% ipython --no-banner

In [1]: import numpy as np

In [2]: np.set_printoptions(precision=2, suppress=True, linewidth=160, legacy="1.25")

In [3]: mat = np.load("mat.npy")

In [4]: mat
Out[4]: 
array([[5., 0., 4., 0.],
       [0., 5., 0., 4.],
       [4., 0., 5., 0.],
       [0., 4., 0., 5.]])

In [5]: rng = np.random.default_rng(74)

In [6]: B = mat + rng.integers(-2, 3, (4, 2)) @ rng.integers(-2, 3, (2, 4))

In [7]: B
Out[7]: 
array([[ 7., -4.,  8.,  2.],
       [ 2.,  5.,  0.,  4.],
       [-1., -2.,  7.,  1.],
       [-3.,  2.,  2.,  6.]])

In [8]: np.linalg.matrix_rank(B - mat, tol=1e-8)
Out[8]: 2

In [9]: np.abs(B - mat).sum(axis=1)
Out[9]: array([12.,  2., 10.,  8.])

In [10]: B - mat
Out[10]: 
array([[ 2., -4.,  4.,  2.],
       [ 2.,  0.,  0.,  0.],
       [-5., -2.,  2.,  1.],
       [-3., -2.,  2.,  1.]])

In [11]: np.round(np.linalg.svd(B - mat, compute_uv=False), 2) + 0
Out[11]: array([7.84, 5.88, 0.  , 0.  ])

In [12]: evals, vecs = np.linalg.eigh(mat)

In [13]: np.linalg.svd(mat, compute_uv=False)
Out[13]: array([9., 9., 1., 1.])

In [14]: (evals > 1e-8).sum(), (evals < -1e-8).sum()
Out[14]: (4, 0)

In [15]: evals.sum(), np.trace(mat)
Out[15]: (20.0, 20.0)

In [16]: np.unique(evals.round(6) + 0, return_counts=True)[1]
Out[16]: array([2, 2])

In [17]: data = np.loadtxt("m.csv", delimiter=",")

In [18]: data
Out[18]: 
array([[ 3.,  0.,  0.,  0.,  0.],
       [ 0., 12.,  3., 27., 24.],
       [ 0.,  3.,  4.,  9.,  8.],
       [ 0., 27.,  9., 84., 72.],
       [ 0., 24.,  8., 72., 67.]])

In [19]: evals, vecs = np.linalg.eigh(data)

In [20]: np.round(vecs.T @ data @ vecs, 2) + 0
Out[20]: 
array([[  3.,   0.,   0.,   0.,   0.],
       [  0.,   3.,   0.,   0.,   0.],
       [  0.,   0.,   3.,   0.,   0.],
       [  0.,   0.,   0.,   3.,   0.],
       [  0.,   0.,   0.,   0., 158.]])

In [21]: round(evals.sum(), 2), np.trace(data)
Out[21]: (170.0, 170.0)

In [22]: np.linalg.svd(data, compute_uv=False)
Out[22]: array([158.,   3.,   3.,   3.,   3.])

In [23]: np.round(vecs.T @ vecs, 2) + 0
Out[23]: 
array([[1., 0., 0., 0., 0.],
       [0., 1., 0., 0., 0.],
       [0., 0., 1., 0., 0.],
       [0., 0., 0., 1., 0.],
       [0., 0., 0., 0., 1.]])

In [24]: np.abs(vecs[:, -1])
Out[24]: array([0.  , 0.24, 0.08, 0.72, 0.64])

In [25]: (evals > 1e-8).sum(), (evals < -1e-8).sum()
Out[25]: (5, 0)

In [26]: evals
Out[26]: array([  3.,   3.,   3.,   3., 158.])

In [27]: np.abs(vecs[:, -1]).round(6).argmax()
Out[27]: 3

In [28]: x = np.array([1, 2, 2, 0, 3])

In [29]: np.linalg.norm(data @ x) <= np.linalg.norm(data, 2) * np.linalg.norm(x) + 1e-9
Out[29]: True

In [30]: data @ x
Out[30]: array([  3., 102.,  38., 288., 265.])

In [31]: data @ (2 * x)
Out[31]: array([  6., 204.,  76., 576., 530.])

In [32]: np.sign((data @ x).round(6))
Out[32]: array([1., 1., 1., 1., 1.])

In [33]: np.einsum("ij,j->i", data, x)
Out[33]: array([  3., 102.,  38., 288., 265.])

In [34]: (data @ x).argmax()
Out[34]: 3

In [35]: M = np.load("a.npy")

In [36]: M
Out[36]: 
array([[ 6, -6,  0, -2,  2,  0],
       [ 0,  3,  3,  0, -1, -1],
       [ 3,  3,  0, -1, -1,  0],
       [ 6, -6,  0,  2, -2,  0],
       [ 0,  3,  3,  0,  1,  1],
       [ 3,  3,  0,  1,  1,  0]])

In [37]: def softmax(z):
    ...:     e = np.exp(z - z.max(axis=-1, keepdims=True))
    ...:     return e / e.sum(axis=-1, keepdims=True)
    ...: 

In [38]: np.round(softmax(M[0]), 2) + 0
Out[38]: array([0.98, 0.  , 0.  , 0.  , 0.02, 0.  ])

In [39]: np.round(softmax(M[0] + -3), 2) + 0
Out[39]: array([0.98, 0.  , 0.  , 0.  , 0.02, 0.  ])

In [40]: softmax(M).sum(axis=1)
Out[40]: array([1., 1., 1., 1., 1., 1.])

In [41]: scores = M @ M.T / np.sqrt(6)

In [42]: np.round(softmax(scores)[0] @ M, 2) + 0
Out[42]: array([ 6.  , -6.  ,  0.  , -1.99,  1.99,  0.  ])

In [43]: np.round(softmax(scores + np.triu(np.full(scores.shape, -np.inf), 1)), 2) + 0
Out[43]: 
array([[1.  , 0.  , 0.  , 0.  , 0.  , 0.  ],
       [0.  , 1.  , 0.  , 0.  , 0.  , 0.  ],
       [0.  , 0.02, 0.98, 0.  , 0.  , 0.  ],
       [0.  , 0.  , 0.  , 1.  , 0.  , 0.  ],
       [0.  , 0.16, 0.01, 0.  , 0.83, 0.  ],
       [0.  , 0.01, 0.16, 0.  , 0.01, 0.82]])

In [44]: B = M[0, 0] * M[1:] - np.outer(M[1:, 0], M[0])

In [45]: B
Out[45]: 
array([[  0,  18,  18,   0,  -6,  -6],
       [  0,  36,   0,   0, -12,   0],
       [  0,   0,   0,  24, -24,   0],
       [  0,  18,  18,   0,   6,   6],
       [  0,  36,   0,  12,   0,   0]])

In [46]: np.linalg.matrix_rank(B), np.linalg.matrix_rank(M)
Out[46]: (5, 6)

In [47]: np.linalg.matrix_power(M, 3)
Out[47]: 
array([[  36,  -96,  -36,  -60,  160,   60],
       [  18,    6,   12,  -30,  -10,  -20],
       [  30,  -24,   -6,  -50,   40,   10],
       [ 180, -480, -180,  -84,  224,   84],
       [  90,   30,   60,  -42,  -14,  -28],
       [ 150, -120,  -30,  -70,   56,   14]])

In [48]: np.allclose(M @ M.T, M.T @ M)
Out[48]: False

In [49]: (M + M.T) / 2
Out[49]: 
array([[ 6. , -3. ,  1.5,  2. ,  1. ,  1.5],
       [-3. ,  3. ,  3. , -3. ,  1. ,  1. ],
       [ 1.5,  3. ,  0. , -0.5,  1. ,  0. ],
       [ 2. , -3. , -0.5,  2. , -1. ,  0.5],
       [ 1. ,  1. ,  1. , -1. ,  1. ,  1. ],
       [ 1.5,  1. ,  0. ,  0.5,  1. ,  0. ]])

In [50]: (M - M.T) / 2
Out[50]: 
array([[ 0. , -3. , -1.5, -4. ,  1. , -1.5],
       [ 3. ,  0. ,  0. ,  3. , -2. , -2. ],
       [ 1.5,  0. ,  0. , -0.5, -2. ,  0. ],
       [ 4. , -3. ,  0.5,  0. , -1. , -0.5],
       [-1. ,  2. ,  2. ,  1. ,  0. ,  0. ],
       [ 1.5,  2. ,  0. ,  0.5,  0. ,  0. ]])

In [51]: np.round(np.linalg.det(M), 2)
Out[51]: 3456.0

In [52]: np.trace(M)
Out[52]: 12

In [53]: np.linalg.determinant(M)
Traceback (most recent call last):
  Cell In[53], line 1
    np.linalg.determinant(M)
AttributeError: module 'numpy.linalg' has no attribute 'determinant'


In [54]: evals, vecs = np.linalg.eigh(data)

In [55]: x = np.array([1, 1, -2, -2, -1])

In [56]: np.abs(data).sum(axis=1).max(), np.round(np.abs(evals).max(), 2)
Out[56]: (192.0, 158.0)

In [57]: E = np.loadtxt("block0.csv", delimiter=",")

In [58]: E
Out[58]: 
array([[  0.,   3.,   5.,  -4.,   4.,   5.,  -2.,   0.,   1.],
       [  2.,   4.,   4.,   1.,   7.,   5.,  -4.,  -4.,   5.],
       [  7.,   9.,   6.,  -4.,   2.,   0.,  -7.,  -1.,   4.],
       [ 11.,  12.,  10.,  -8.,   5.,   3.,  -9.,  -2.,   2.],
       [  7.,   9.,  13.,  -8.,   2.,  -1.,  -4.,   3.,   6.],
       [ 10.,   7.,  15., -10.,  -1.,   0.,  -7.,  -1.,   5.],
       [ 15.,  12.,  14., -14.,  -4.,   5.,  -5.,  -3.,   6.],
       [ 18.,  11.,  12., -13.,  -2.,   1.,  -2.,  -6.,   4.],
       [ 22.,  14.,  15., -13.,  -4.,  -4.,  -1.,  -7.,   3.],
       [ 21.,  11.,  12., -16.,  -6.,  -2.,   2.,  -4.,   4.],
       [ 24.,  14.,  11., -14.,  -7.,   2.,  -3.,   1.,   6.],
       [ 20.,  19.,  16., -11.,  -8.,   1.,  -3.,   2.,   9.],
       [ 15.,  15.,  18., -13.,  -5.,   2.,   2.,   3.,   4.],
       [ 20.,  11.,  17., -14.,  -9.,   4.,   2.,  -2.,   2.],
       [ 23.,  12.,  20., -18.,  -8.,   6.,   2.,  -4.,  -2.],
       [ 23.,  17.,  24., -16.,  -5.,  11.,   0.,  -2.,  -6.],
       [ 26.,  13.,  26., -19.,  -6.,   7.,  -4.,   1.,  -5.],
       [ 24.,  15.,  31., -18.,  -8.,   2.,  -8.,   2.,  -5.],
       [ 21.,  18.,  35., -15., -11.,  -1.,  -9.,   0.,  -1.],
       [ 16.,  21.,  30., -19., -15.,  -3.,  -6.,   4.,   4.],
       [ 21.,  20.,  34., -19., -13.,  -2.,  -9.,   5.,   6.],
       [ 19.,  16.,  33., -22., -17.,  -3., -13.,   6.,   7.],
       [ 17.,  15.,  37., -24., -18.,  -7., -10.,   6.,   9.],
       [ 21.,  13.,  38., -24., -23.,  -9.,  -6.,   6.,  10.],
       [ 24.,  11.,  36., -22., -20., -11.,  -4.,   8.,   9.]])

In [59]: x = np.array([6, -6, 9, -6, -2, -6, 7, 5, 6])

In [60]: rhs = E @ x

In [61]: np.round(np.linalg.pinv(E) @ E, 2) + 0
Out[61]: 
array([[1., 0., 0., 0., 0., 0., 0., 0., 0.],
       [0., 1., 0., 0., 0., 0., 0., 0., 0.],
       [0., 0., 1., 0., 0., 0., 0., 0., 0.],
       [0., 0., 0., 1., 0., 0., 0., 0., 0.],
       [0., 0., 0., 0., 1., 0., 0., 0., 0.],
       [0., 0., 0., 0., 0., 1., 0., 0., 0.],
       [0., 0., 0., 0., 0., 0., 1., 0., 0.],
       [0., 0., 0., 0., 0., 0., 0., 1., 0.],
       [0., 0., 0., 0., 0., 0., 0., 0., 1.]])

In [62]: rhs
Out[62]: array([  5., -44.,  32.,  43., 178., 191., 192., 206., 269., 306., 265., 269., 291., 301., 316., 246., 343., 369., 382., 404., 462., 480., 581., 682., 706.])

In [63]: rhs = rhs + 0.3 * rng.normal(size=25)

In [64]: rhs
Out[64]: 
array([  5.46, -43.95,  31.94,  43.24, 178.46, 191.3 , 191.91, 206.02, 269.11, 306.07, 264.68, 268.57, 291.03, 301.44, 316.08, 246.26, 343.06, 369.03, 381.7 ,
       404.39, 461.76, 480.11, 581.05, 681.62, 706.14])

In [65]: b, *_ = np.linalg.lstsq(E, rhs)

In [66]: np.round(E.T @ (rhs - E @ b), 2) + 0
Out[66]: array([0., 0., 0., 0., 0., 0., 0., 0., 0.])
